$ ipython --no-banner

In [1]: import numpy as np

In [2]: np.set_printoptions(precision=3, suppress=True, linewidth=120)

In [3]: tidy = lambda a: np.round(a, 3) + 0

In [4]: m1 = np.load("layer5.npy")

In [5]: m1
Out[5]: 
array([[ 1.921,  0.707,  1.789,  0.683, -3.715, -0.036, -0.589, -0.416,  1.256],
       [ 4.13 ,  2.568,  4.768,  2.399, -9.417,  0.061, -1.93 ,  0.213,  3.208],
       [ 0.639, -2.58 , -1.812, -1.425,  2.001,  2.817,  0.5  ,  1.269, -1.212],
       [-3.835, -1.327, -3.625, -1.386,  7.404, -0.011,  1.161,  0.942, -2.666],
       [ 5.476,  0.996,  4.16 ,  1.106, -9.161, -0.124, -1.123, -2.701,  3.34 ],
       [ 2.569, -3.067, -1.187, -2.633,  0.605, -0.356,  1.687, -5.667,  0.19 ],
       [-1.863, -3.148, -3.832, -2.377,  6.74 ,  1.228,  1.596, -0.152, -2.53 ],
       [ 3.898, -2.181,  0.263, -2.12 , -2.016, -1.898,  1.56 , -8.038,  1.498],
       [ 1.294, -0.282,  0.347, -1.467, -0.387, -4.75 ,  1.709, -8.777,  1.468],
       [-5.039,  4.871,  1.186,  3.318,  1.051, -2.415, -1.387,  5.074, -0.256],
       [-0.436, -3.246, -3.607, -3.876,  6.324, -3.403,  3.218, -8.866, -1.167],
       [ 1.221, -0.458,  0.592,  0.645, -1.962,  3.086, -0.95 ,  3.7  ,  0.041],
       [-4.46 ,  3.595,  0.278,  1.679,  2.329, -4.113, -0.047,  0.503, -0.281],
       [ 1.717, -1.512, -0.63 , -2.145,  0.573, -3.389,  1.928, -8.244,  0.797],
       [-3.888,  4.526,  1.82 ,  3.949, -0.799,  0.657, -2.378,  8.664, -0.351],
       [-3.489, -0.324, -2.378, -0.367,  5.444,  0.158,  0.505,  2.257, -2.045],
       [-3.706, -0.146, -2.715, -1.514,  6.667, -4.536,  2.046, -4.955, -1.337],
       [-6.29 ,  2.81 , -1.554,  1.116,  6.09 , -4.121,  0.555,  0.963, -1.444],
       [-1.598,  2.806,  1.544,  1.978, -1.252, -1.186, -1.001,  2.3  ,  0.477],
       [-1.264,  2.811,  1.442,  1.127, -0.953, -4.337,  0.074, -2.944,  1.145],
       [ 0.336, -3.668, -3.054, -2.364,  3.95 ,  2.684,  1.143,  0.01 , -1.84 ],
       [-3.867,  4.453,  1.881,  3.896, -0.873,  0.64 , -2.373,  8.604, -0.353],
       [-3.231, -1.571, -3.291, -1.188,  6.433,  1.54 ,  0.716,  2.779, -2.628],
       [-1.8  ,  0.603, -0.947, -0.851,  2.932, -4.546,  1.428, -5.448,  0.053],
       [-2.062,  4.   ,  2.705,  4.813, -3.945,  5.103, -3.876, 14.099, -0.37 ],
       [ 1.233,  3.254,  3.646,  2.139, -5.715, -2.808, -1.063, -1.705,  2.538],
       [ 1.234, -2.699, -1.557, -1.028,  1.006,  4.303, -0.098,  2.978, -1.196],
       [-3.577,  2.159, -0.268,  1.338,  2.429, -1.217, -0.453,  2.72 , -0.845],
       [ 4.705, -0.126,  3.022,  0.989, -7.41 ,  2.867, -1.57 ,  1.33 ,  1.975],
       [-4.665,  2.526, -0.92 ,  0.774,  4.417, -4.213,  0.697, -0.714, -0.867],
       [-2.541, -0.554, -2.168, -0.936,  4.712, -1.425,  1.073, -1.335, -1.425],
       [-3.563,  2.122, -0.276,  1.237,  2.463, -1.21 , -0.422,  2.882, -0.853],
       [-1.729,  1.593,  0.625,  2.218, -0.698,  3.292, -1.82 ,  8.206, -0.854],
       [ 3.565, -3.182, -0.876, -3.176, -0.21 , -2.019,  2.205, -9.305,  0.902],
       [-3.095,  3.047,  1.275,  3.381, -0.907,  3.517, -2.686, 11.112, -0.908],
       [-2.337, -0.665, -1.8  ,  0.169,  3.316,  3.095, -0.533,  5.785, -2.002],
       [-2.597,  0.61 , -0.952,  0.908,  2.43 ,  1.791, -0.693,  5.229, -1.426],
       [-2.209, -3.127, -3.918, -1.472,  6.388,  4.361,  0.512,  5.226, -3.198],
       [-3.237, -1.64 , -3.328, -1.07 ,  6.467,  1.594,  0.621,  2.816, -2.633],
       [-0.827,  3.794,  2.658,  2.107, -3.03 , -4.221, -0.532, -1.767,  1.771],
       [-3.795,  0.93 , -1.448,  0.24 ,  4.41 , -1.307,  0.274,  1.683, -1.376]])

In [6]: Ac = (m1 - m1.mean(axis=0)) / m1.std(axis=0)

In [7]: tidy(Ac.std(axis=0))
Out[7]: array([1., 1., 1., 1., 1., 1., 1., 1., 1.])

In [8]: beta = np.linalg.lstsq(np.delete(Ac, 8, axis=1), Ac[:, 8])[0]

In [9]: np.abs(beta).argmax()
Out[9]: np.int64(5)

In [10]: W2 = m1[[6, 2]].astype(float)

In [11]: for _ in range(4):
    ...:     idx = np.linalg.norm(m1[:, None] - W2, axis=-1).argmin(axis=1)
    ...:     W2 = np.array([m1[idx == j].mean(axis=0) for j in range(2)])
    ...: 

In [12]: idx
Out[12]: 
array([1, 1, 0, 0, 1, 0, 0, 0, 0, 1, 0, 1, 1, 0, 1, 0, 0, 0, 1, 1, 0, 1, 0, 0, 1, 1, 0, 1, 1, 0, 0, 1, 1, 0, 1, 0, 1,
       0, 0, 1, 0])

In [13]: tidy(W2[1] - W2[0])
Out[13]: array([ 0.287,  3.766,  3.68 ,  3.423, -5.845,  0.611, -2.42 ,  5.008,  1.608])

In [14]: Ac = m1 - m1.mean(axis=0)

In [15]: evecs = np.linalg.svd(Ac)[2][:3]

In [16]: other = Ac - Ac @ evecs.T @ evecs

In [17]: np.linalg.norm(other, axis=1).round(6).argmax()
Out[17]: np.int64(17)

In [18]: tidy(np.cov(Ac @ evecs.T, rowvar=False))
Out[18]: 
array([[42.032,  0.   ,  0.   ],
       [ 0.   , 32.605,  0.   ],
       [ 0.   ,  0.   , 12.912]])

In [19]: tidy((Ac @ evecs.T).std(axis=0))
Out[19]: array([6.404, 5.64 , 3.549])

In [20]: data = np.array([[3, 3, 3, 3, 1, 0, 1, 0, 2, 0, 1],
    ...:     [2, 0, 3, 1, 2, 3, 3, 3, 3, 0, 0],
    ...:     [1, 1, 3, 1, 3, 2, 3, 2, 1, 0, 1],
    ...:     [1, 2, 3, 3, 3, 3, 0, 1, 0, 0, 1],
    ...:     [0, 0, 0, 0, 2, 1, 1, 2, 2, 3, 0],
    ...:     [0, 0, 1, 3, 3, 3, 3, 0, 2, 0, 0],
    ...:     [2, 0, 1, 2, 3, 3, 2, 2, 0, 3, 0],
    ...:     [0, 0, 0, 2, 2, 0, 1, 3, 3, 0, 2],
    ...:     [2, 3, 3, 0, 2, 0, 0, 2, 1, 2, 2],
    ...:     [1, 1, 3, 2, 1, 1, 3, 0, 3, 2, 1],
    ...:     [0, 2, 0, 2, 3, 1, 3, 2, 2, 3, 0]])

In [21]: data
Out[21]: 
array([[3, 3, 3, 3, 1, 0, 1, 0, 2, 0, 1],
       [2, 0, 3, 1, 2, 3, 3, 3, 3, 0, 0],
       [1, 1, 3, 1, 3, 2, 3, 2, 1, 0, 1],
       [1, 2, 3, 3, 3, 3, 0, 1, 0, 0, 1],
       [0, 0, 0, 0, 2, 1, 1, 2, 2, 3, 0],
       [0, 0, 1, 3, 3, 3, 3, 0, 2, 0, 0],
       [2, 0, 1, 2, 3, 3, 2, 2, 0, 3, 0],
       [0, 0, 0, 2, 2, 0, 1, 3, 3, 0, 2],
       [2, 3, 3, 0, 2, 0, 0, 2, 1, 2, 2],
       [1, 1, 3, 2, 1, 1, 3, 0, 3, 2, 1],
       [0, 2, 0, 2, 3, 1, 3, 2, 2, 3, 0]])

In [22]: data @ data
Out[22]: 
array([[27, 26, 43, 28, 39, 29, 27, 28, 24, 13, 13],
       [22, 20, 33, 33, 48, 29, 31, 32, 29, 21, 18],
       [17, 13, 26, 28, 45, 31, 33, 32, 27, 23, 11],
       [13, 14, 30, 30, 43, 34, 32, 26, 28, 12,  9],
       [ 9,  9, 17, 15, 21, 11, 18, 16, 23, 19, 11],
       [14, 13, 24, 25, 40, 32, 21, 21, 15, 22,  8],
       [16, 14, 29, 36, 39, 29, 32, 20, 32, 21, 12],
       [10, 17, 16, 18, 31, 13, 13, 27, 20, 21, 14],
       [19, 18, 33, 24, 35, 21, 36, 31, 37, 18, 13],
       [24, 23, 40, 28, 43, 31, 32, 27, 23, 25, 14],
       [19, 13, 31, 27, 39, 30, 29, 30, 31, 28, 13]])

In [23]: (data + data.T) / 2
Out[23]: 
array([[3. , 2.5, 2. , 2. , 0.5, 0. , 1.5, 0. , 2. , 0.5, 0.5],
       [2.5, 0. , 2. , 1.5, 1. , 1.5, 1.5, 1.5, 3. , 0.5, 1. ],
       [2. , 2. , 3. , 2. , 1.5, 1.5, 2. , 1. , 2. , 1.5, 0.5],
       [2. , 1.5, 2. , 3. , 1.5, 3. , 1. , 1.5, 0. , 1. , 1.5],
       [0.5, 1. , 1.5, 1.5, 2. , 2. , 2. , 2. , 2. , 2. , 1.5],
       [0. , 1.5, 1.5, 3. , 2. , 3. , 3. , 0. , 1. , 0.5, 0.5],
       [1.5, 1.5, 2. , 1. , 2. , 3. , 2. , 1.5, 0. , 3. , 1.5],
       [0. , 1.5, 1. , 1.5, 2. , 0. , 1.5, 3. , 2.5, 0. , 2. ],
       [2. , 3. , 2. , 0. , 2. , 1. , 0. , 2.5, 1. , 2.5, 2. ],
       [0.5, 0.5, 1.5, 1. , 2. , 0.5, 3. , 0. , 2.5, 2. , 2. ],
       [0.5, 1. , 0.5, 1.5, 1.5, 0.5, 1.5, 2. , 2. , 2. , 0. ]])

In [24]: np.linalg.matrix_power(data, 3)
Out[24]: 
array([[319, 291, 539, 483, 694, 481, 520, 482, 484, 311, 215],
       [313, 309, 534, 509, 733, 492, 527, 507, 515, 391, 231],
       [274, 259, 466, 465, 661, 446, 472, 447, 465, 367, 212],
       [259, 243, 447, 433, 652, 454, 443, 434, 412, 332, 193],
       [178, 184, 305, 259, 382, 244, 283, 270, 276, 234, 138],
       [211, 199, 392, 394, 544, 391, 414, 343, 395, 281, 157],
       [290, 290, 505, 456, 661, 463, 454, 426, 418, 355, 206],
       [185, 191, 332, 306, 443, 281, 337, 338, 367, 256, 159],
       [314, 293, 504, 439, 660, 429, 466, 479, 447, 362, 230],
       [321, 290, 552, 508, 716, 504, 557, 482, 512, 363, 217],
       [289, 289, 506, 472, 663, 439, 491, 442, 477, 361, 227]])
